>>> import numpy as np
>>> from numpy import linalg as LA
>>> np.set_printoptions(precision=3, suppress=True, linewidth=100)
>>> def rd(a):
...     return np.round(a, 3) + 0
... 
>>> M = np.array([[-1, -1, -1, 3],
...     [-3, 1, -4, 5],
...     [-5, -2, -5, 7],
...     [-8, -2, -7, 5],
...     [-11, 1, -9, 6],
...     [-14, 4, -9, 6],
...     [-14, 7, -8, 5],
...     [-16, 5, -10, 4],
...     [-19, 8, -9, 6],
...     [-18, 9, -11, 3],
...     [-21, 6, -8, 5],
...     [-22, 5, -11, 5],
...     [-24, 8, -8, 3],
...     [-24, 6, -9, 1],
...     [-24, 7, -10, -2]])
>>> lab = M[:, 3] > np.median(M[:, 3])
>>> f = M[lab].mean(axis=0) - M[~lab].mean(axis=0)
>>> print(lab.astype(int))
[0 0 1 0 1 1 0 0 1 0 0 0 0 0 0]
>>> print(rd((((M - M.mean(axis=0)) @ f > 0) == lab).mean()))
0.667
>>> arr = np.load("data.npy")
>>> print(arr)
[[ 6.  2. -6.  4.  4.  2.  2.  4.  6.]
 [ 2.  3. -3.  2.  2.  1.  1.  2.  3.]
 [-6. -3. 11. -6. -6. -3. -3. -6. -9.]
 [ 4.  2. -6.  6.  4.  2.  2.  4.  6.]
 [ 4.  2. -6.  4.  6.  2.  2.  4.  6.]
 [ 2.  1. -3.  2.  2.  3.  1.  2.  3.]
 [ 2.  1. -3.  2.  2.  1.  3.  2.  3.]
 [ 4.  2. -6.  4.  4.  2.  2.  6.  6.]
 [ 6.  3. -9.  6.  6.  3.  3.  6. 11.]]
>>> # symmetric, so the eigenvalues are real
>>> print(np.allclose(arr @ arr.T, arr.T @ arr))
True
>>> print(np.allclose(arr, arr.T))
True
>>> print(rd(LA.det(arr)))
9984.0
>>> print(rd(np.abs(LA.eigvals(arr)).max()))
39.0
>>> print(arr @ arr)
[[ 168.   82. -246.  164.  164.   82.   82.  164.  246.]
 [  82.   45. -123.   82.   82.   41.   41.   82.  123.]
 [-246. -123.  373. -246. -246. -123. -123. -246. -369.]
 [ 164.   82. -246.  168.  164.   82.   82.  164.  246.]
 [ 164.   82. -246.  164.  168.   82.   82.  164.  246.]
 [  82.   41. -123.   82.   82.   45.   41.   82.  123.]
 [  82.   41. -123.   82.   82.   41.   45.   82.  123.]
 [ 164.   82. -246.  164.  164.   82.   82.  168.  246.]
 [ 246.  123. -369.  246.  246.  123.  123.  246.  373.]]
>>> print((arr + arr.T) / 2)
[[ 6.  2. -6.  4.  4.  2.  2.  4.  6.]
 [ 2.  3. -3.  2.  2.  1.  1.  2.  3.]
 [-6. -3. 11. -6. -6. -3. -3. -6. -9.]
 [ 4.  2. -6.  6.  4.  2.  2.  4.  6.]
 [ 4.  2. -6.  4.  6.  2.  2.  4.  6.]
 [ 2.  1. -3.  2.  2.  3.  1.  2.  3.]
 [ 2.  1. -3.  2.  2.  1.  3.  2.  3.]
 [ 4.  2. -6.  4.  4.  2.  2.  6.  6.]
 [ 6.  3. -9.  6.  6.  3.  3.  6. 11.]]
>>> print(rd(LA.matrix_power(arr, 4)))
[[ 250116.  125050. -375150.  250100.  250100.  125050.  125050.  250100.  375150.]
 [ 125050.   62541. -187575.  125050.  125050.   62525.   62525.  125050.  187575.]
 [-375150. -187575.  562741. -375150. -375150. -187575. -187575. -375150. -562725.]
 [ 250100.  125050. -375150.  250116.  250100.  125050.  125050.  250100.  375150.]
 [ 250100.  125050. -375150.  250100.  250116.  125050.  125050.  250100.  375150.]
 [ 125050.   62525. -187575.  125050.  125050.   62541.   62525.  125050.  187575.]
 [ 125050.   62525. -187575.  125050.  125050.   62525.   62541.  125050.  187575.]
 [ 250100.  125050. -375150.  250100.  250100.  125050.  125050.  250116.  375150.]
 [ 375150.  187575. -562725.  375150.  375150.  187575.  187575.  375150.  562741.]]
>>> print(rd(np.sort(np.abs(LA.eigvals(arr)))))
[ 2.  2.  2.  2.  2.  2.  2.  2. 39.]
>>> w, V = LA.eigh(arr)
>>> x = np.array([0, 0, 2, 2, -3, 0, 2, 2, 1])
>>> print(rd(V * np.maximum(w, 0) @ V.T))
[[ 6.  2. -6.  4.  4.  2.  2.  4.  6.]
 [ 2.  3. -3.  2.  2.  1.  1.  2.  3.]
 [-6. -3. 11. -6. -6. -3. -3. -6. -9.]
 [ 4.  2. -6.  6.  4.  2.  2.  4.  6.]
 [ 4.  2. -6.  4.  6.  2.  2.  4.  6.]
 [ 2.  1. -3.  2.  2.  3.  1.  2.  3.]
 [ 2.  1. -3.  2.  2.  1.  3.  2.  3.]
 [ 4.  2. -6.  4.  4.  2.  2.  6.  6.]
 [ 6.  3. -9.  6.  6.  3.  3.  6. 11.]]
>>> print(np.abs(arr).sum(axis=1).max(), rd(np.abs(w).max()))
53.0 39.0
>>> K = np.load("w.npy")
>>> print(K)
[[  1.   -0.3   0.1  -1.5 -11.    0.8  -0.2]
 [ -1.   -0.3  -0.4   0.3  19.    1.1   1.1]
 [ -0.1  -0.2  -0.5  -0.6  -2.    0.    1. ]
 [ -0.5  -0.2   0.2   0.2   1.   -0.2  -0.4]
 [ -1.6  -1.9   0.    0.7  -2.   -0.6  -0.3]
 [ -1.    0.2   1.6   0.3  19.   -0.6   0.2]
 [ -0.7   1.   -1.5  -0.3  -1.    0.2   2.2]
 [ -0.7   0.   -0.8   1.3  -2.    1.5  -0.3]
 [ -0.5   2.1   0.3   1.1  -7.   -0.4   0.4]]
>>> ang = np.radians(36)
>>> R = np.eye(7)
>>> R[3, 3] = R[0, 0] = np.cos(ang)
>>> R[3, 0], R[0, 3] = -np.sin(ang), np.sin(ang)
>>> print(rd(R))
[[ 0.809  0.     0.     0.588  0.     0.     0.   ]
 [ 0.     1.     0.     0.     0.     0.     0.   ]
 [ 0.     0.     1.     0.     0.     0.     0.   ]
 [-0.588  0.     0.     0.809  0.     0.     0.   ]
 [ 0.     0.     0.     0.     1.     0.     0.   ]
 [ 0.     0.     0.     0.     0.     1.     0.   ]
 [ 0.     0.     0.     0.     0.     0.     1.   ]]
>>> B = K @ R.T
>>> print(np.allclose(K @ K.T, B @ B.T))
True
